$ python -q
>>> import numpy as np
>>> import numpy.linalg as la
>>> np.set_printoptions(suppress=True, linewidth=200)
>>> A = np.load("case10.npy")
>>> print(A)
[[ 1  0  0  0  0  0  0  0  0  0]
 [-1  1  0  0  0  0  0  0  0  0]
 [-2 -8  1  0  0  0  0  0  0  0]
 [-5 -1 -8  1  0  0  0  0  0  0]
 [ 9 -9  0  2  1  0  0  0  0  0]
 [ 0  2  0 -9  0  1  0  0  0  0]
 [-2 -5 -1 -2  7  8  1  0  0  0]
 [-5 -8 -6 -8 -7 -1  8  1  0  0]
 [ 9  3 -1  7 -3  7 -7  7  1  0]
 [ 2  9 -8  1  4 -7  8  3  6  1]]
>>> # triangular
>>> la.matrix_rank(A - A[0, 0] * np.eye(10))
np.int64(8)
>>> A @ A
array([[   1,    0,    0,    0,    0,    0,    0,    0,    0,    0],
       [  -2,    1,    0,    0,    0,    0,    0,    0,    0,    0],
       [   4,  -16,    1,    0,    0,    0,    0,    0,    0,    0],
       [   7,   62,  -16,    1,    0,    0,    0,    0,    0,    0],
       [  17,  -20,  -16,    4,    1,    0,    0,    0,    0,    0],
       [  43,   13,   72,  -18,    0,    1,    0,    0,    0,    0],
       [  76,  -47,   14,  -62,   14,   16,    1,    0,    0,    0],
       [ -29,   61,   44,  -37,   42,   62,   16,    1,    0,    0],
       [ -66,   27,  -93,  -97, -104,  -49,   42,   14,    1,    0],
       [  65,  -15,  -56,   75,   25,   89,   -2,   48,   12,    1]])
>>> np.prod(np.diag(A)), round(la.det(A), 1)
(np.int64(1), np.float64(1.0))
>>> np.allclose(A, A.T)
False
>>> la.matrix_power(A, 3)
array([[   1,    0,    0,    0,    0,    0,    0,    0,    0,    0],
       [  -3,    1,    0,    0,    0,    0,    0,    0,    0,    0],
       [  18,  -24,    1,    0,    0,    0,    0,    0,    0,    0],
       [ -28,  189,  -24,    1,    0,    0,    0,    0,    0,    0],
       [  58,   95,  -48,    6,    1,    0,    0,    0,    0,    0],
       [ -24, -543,  216,  -27,    0,    1,    0,    0,    0,    0],
       [ 529, -196,  509, -180,   21,   24,    1,    0,    0,    0],
       [ 348, -596,  318, -551,  147,  189,   24,    1,    0,    0],
       [-503, 1387,  556,  -53,   89,  280,  147,   21,    1,    0],
       [ -84,  -18, -962, -971, -357,  102,  306,  135,   18,    1]])
>>> (A + A.T) / 2
array([[ 1. , -0.5, -1. , -2.5,  4.5,  0. , -1. , -2.5,  4.5,  1. ],
       [-0.5,  1. , -4. , -0.5, -4.5,  1. , -2.5, -4. ,  1.5,  4.5],
       [-1. , -4. ,  1. , -4. ,  0. ,  0. , -0.5, -3. , -0.5, -4. ],
       [-2.5, -0.5, -4. ,  1. ,  1. , -4.5, -1. , -4. ,  3.5,  0.5],
       [ 4.5, -4.5,  0. ,  1. ,  1. ,  0. ,  3.5, -3.5, -1.5,  2. ],
       [ 0. ,  1. ,  0. , -4.5,  0. ,  1. ,  4. , -0.5,  3.5, -3.5],
       [-1. , -2.5, -0.5, -1. ,  3.5,  4. ,  1. ,  4. , -3.5,  4. ],
       [-2.5, -4. , -3. , -4. , -3.5, -0.5,  4. ,  1. ,  3.5,  1.5],
       [ 4.5,  1.5, -0.5,  3.5, -1.5,  3.5, -3.5,  3.5,  1. ,  3. ],
       [ 1. ,  4.5, -4. ,  0.5,  2. , -3.5,  4. ,  1.5,  3. ,  1. ]])
>>> np.round(np.abs(la.eigvals(A)).max(), 1)
np.float64(1.0)
>>> np.trace(A)
np.int64(10)
>>> A[4] @ A[5]
np.int64(-36)
>>> round(la.norm(A) ** 2 / la.norm(A, 2) ** 2, 1)
np.float64(2.9)
>>> print(round(la.norm(A, "nuc"), 1))
96.2
>>> E = np.loadtxt("a.csv", delimiter=",")
>>> E
array([[ 3. , -3.1, -1.4,  1. ,  7.9, -1.1],
       [-1.8, -1.2,  4. , -0.9, -1.8, -3.7],
       [-1.2,  2.7, -0.6, -0.1, -6.1,  4.8],
       [ 1.5, -3.7,  2. ,  0.4,  1.1,  3.6],
       [-1.3,  2. ,  0.5,  0.1, -7.5,  6.4],
       [-2.9,  5.4, -1.7, -0.9, -5.9, -0.3],
       [-2.2,  5.4, -2.2, -0.2, -8.4,  5.3],
       [ 4.6, -3.9, -1.9,  1.7,  7.9,  3.8],
       [ 2.8, -6. ,  2.7,  0.8,  4.5,  1.7],
       [-0.2,  2.3, -2. ,  0.2, -2.2,  2.9],
       [ 1.9,  0.7, -3.9,  0.8,  4.4,  0.7],
       [-2.9,  8.1, -4.8, -0.7, -7. ,  1.2]])
>>> la.cond(E) > 100
np.True_
>>> print(np.argsort(-la.norm(E, axis=0).round(6), kind="stable")[:3])
[4 1 5]
>>> print(la.matrix_rank(E, rtol=0.1))
3
>>> np.round(la.norm(E, 2) / la.norm(E), 1)
np.float64(0.8)
>>> [round(float(x), 1) for x in la.svd(E, compute_uv=False)[:3]]
[26.1, 12.3, 10.7]
>>> K = np.load("mat.npy")
>>> K
array([[2, 3, 3, 3, 1, 3, 0, 0, 1],
       [3, 1, 3, 3, 1, 3, 2, 0, 3],
       [3, 0, 1, 1, 1, 1, 3, 2, 0],
       [2, 0, 3, 3, 0, 0, 3, 1, 3],
       [2, 2, 2, 0, 3, 0, 0, 3, 0]])
>>> u = np.array([1, 1])
>>> print(np.cross(K[3, :3], K[2, :3]))
[0 7 0]
>>> np.correlate(K[3], K[2], "full")
array([ 0,  4,  6,  8, 17, 14,  8, 12, 23, 15, 22, 16,  7,  4, 12,  3,  9])
>>> np.array([np.convolve(row, u, "same") for row in K])
array([[2, 5, 6, 6, 4, 4, 3, 0, 1],
       [3, 4, 4, 6, 4, 4, 5, 2, 3],
       [3, 3, 1, 2, 2, 2, 4, 5, 2],
       [2, 2, 3, 6, 3, 0, 3, 4, 4],
       [2, 4, 4, 2, 3, 3, 0, 3, 3]])
>>> print(np.polyval(u, K[3]))
[3 1 4 4 1 1 4 2 4]
>>> print(np.convolve(K[3], u))
[2 2 3 6 3 0 3 4 4 3]
>>> rng = np.random.default_rng(255372)
>>> A2 = K + rng.integers(-2, 3, (5, 1)) @ rng.integers(-2, 3, (1, 9))
>>> print(A2)
[[ 2  3  3  3  1  3  0  0  1]
 [ 3  1  3  3  1  3  2  0  3]
 [ 3  2  0  2  0 -1  5  4  0]
 [ 2  2  2  4 -1 -2  5  3  3]
 [ 2  4  1  1  2 -2  2  5  0]]
>>> print(np.round(la.svd(A2 - K, compute_uv=False), 1) + 0)
[7.5 0.  0.  0.  0. ]
>>> A2 - K
array([[ 0,  0,  0,  0,  0,  0,  0,  0,  0],
       [ 0,  0,  0,  0,  0,  0,  0,  0,  0],
       [ 0,  2, -1,  1, -1, -2,  2,  2,  0],
       [ 0,  2, -1,  1, -1, -2,  2,  2,  0],
       [ 0,  2, -1,  1, -1, -2,  2,  2,  0]])
>>> la.matrix_rank(A2 - K, tol=1e-8)
np.int64(1)
>>> x0 = np.array([1, 3, 2, 1, 0, 3, 1, 3, 3])
>>> h1 = np.maximum(A2 @ x0, 0)
>>> print(h1)
[32 35 25 33 28]
>>> m1 = np.load("out18.npy")
>>> m1
array([[ 1. , -0.6, -1. , -1. ,  1. ],
       [-0.9, -0.2,  1. ,  0.4, -0.6],
       [-1. , -0.1,  0.2,  1. , -0.2],
       [ 0.8, -0.4, -0.9,  0.3,  0.7],
       [ 1. ,  0.7,  0.9, -1. , -0.8],
       [ 0.9, -0.5,  0.7, -1. , -0.7],
       [-0.1,  0.1,  0.9, -0.9, -0.5],
       [ 0.2, -0.3,  0.8, -0.7, -0.4],
       [ 1. , -0.6, -0.4, -1. ,  1. ],
       [ 0.8,  0.5, -0.8, -0.9,  1. ]])
>>> C2 = np.cov(m1, rowvar=False)
>>> np.round(np.polyfit(m1[:, 0], m1[:, 4], 1), 1)
array([ 0.4, -0.1])
>>> C2.round(1) + 0
array([[ 0.6,  0. , -0.3, -0.4,  0.3],
       [ 0. ,  0.2,  0.1,  0. , -0.1],
       [-0.3,  0.1,  0.7,  0. , -0.6],
       [-0.4,  0. ,  0. ,  0.6, -0.1],
       [ 0.3, -0.1, -0.6, -0.1,  0.6]])
>>> print(np.argsort(-m1.std(axis=0).round(6), kind="stable"))
[2 0 4 3 1]
>>> np.round(la.eigvalsh(C2)[::-1], 1) + 0
array([1.5, 0.8, 0.2, 0.1, 0. ])
>>> basis = m1[[2, 3]].astype(float)
>>> for _ in range(7):
...     labels = la.norm(m1[:, None] - basis, axis=-1).argmin(axis=1)
...     basis = np.array([m1[labels == j].mean(axis=0) for j in range(2)])
... 
>>> labels
array([1, 0, 0, 1, 1, 1, 0, 0, 1, 1])
>>> np.bincount(labels)
array([4, 6])
>>> np.abs(basis[1] - basis[0]).argmax()
np.int64(0)
>>> np.round(basis[1] - basis[0], 1) + 0
array([ 1.4,  0. , -1. , -0.7,  0.8])
